>>> import numpy as np
>>> np.set_printoptions(precision=1, suppress=True, linewidth=200)
>>> tidy = lambda a: np.round(a, 1) + 0
>>> arr = np.load("test16.npy")
>>> arr
array([[ 0., -2.,  0.,  0.,  0.,  0.,  0.],
       [-2.,  0., -2.,  0.,  0.,  0.,  0.],
       [ 0., -2.,  2., -2.,  0.,  0.,  0.],
       [ 0.,  0., -2.,  2., -2.,  0.,  0.],
       [ 0.,  0.,  0., -2.,  1., -2.,  0.],
       [ 0.,  0.,  0.,  0., -2.,  1., -2.],
       [ 0.,  0.,  0.,  0.,  0., -2.,  1.]])
>>> # equal to its transpose
>>> q, V = np.linalg.qr(arr[:, :5])[0], np.linalg.qr(arr[:, 5:])[0]
>>> sv = np.linalg.svd(q.T @ V, compute_uv=False)
>>> tidy(np.linalg.norm(q @ q.T - V @ V.T, 2))
np.float64(1.0)
>>> ev, V = np.linalg.eigh(arr)
>>> x = np.array([1, 0, 0, -2, -3, 0, 0])
>>> x @ arr @ x / (x @ x), tidy(ev[0]), tidy(ev[-1])
(np.float64(-0.5), np.float64(-2.7), np.float64(5.2))
>>> (np.sign(V[:, -1].round(6)) == np.sign(V[0, -1].round(6))).astype(int)
array([1, 0, 1, 0, 1, 0, 1])
>>> x @ arr @ x
np.float64(-7.0)
>>> tidy(V * np.abs(ev) @ V.T)
array([[ 1.7,  0.1,  1. ,  0.3, -0.1, -0.1,  0. ],
       [ 0.1,  2.7, -0.6,  0.6,  0.2, -0.1, -0.1],
       [ 1. , -0.6,  3. , -1.3,  0.5,  0.2,  0. ],
       [ 0.3,  0.6, -1.3,  2.9, -1. ,  0.7,  0.3],
       [-0.1,  0.2,  0.5, -1. ,  2.6, -0.5,  0.9],
       [-0.1, -0.1,  0.2,  0.7, -0.5,  2.7, -0.8],
       [ 0. , -0.1,  0. ,  0.3,  0.9, -0.8,  1.8]])
>>> tidy(V * np.maximum(ev, 0) @ V.T)
array([[ 0.9, -1. ,  0.5,  0.1,  0. , -0.1,  0. ],
       [-1. ,  1.3, -1.3,  0.3,  0.1,  0. ,  0. ],
       [ 0.5, -1.3,  2.5, -1.6,  0.3,  0.1,  0. ],
       [ 0.1,  0.3, -1.6,  2.4, -1.5,  0.4,  0.2],
       [ 0. ,  0.1,  0.3, -1.5,  1.8, -1.3,  0.4],
       [-0.1,  0. ,  0.1,  0.4, -1.3,  1.9, -1.4],
       [ 0. ,  0. ,  0. ,  0.2,  0.4, -1.4,  1.4]])
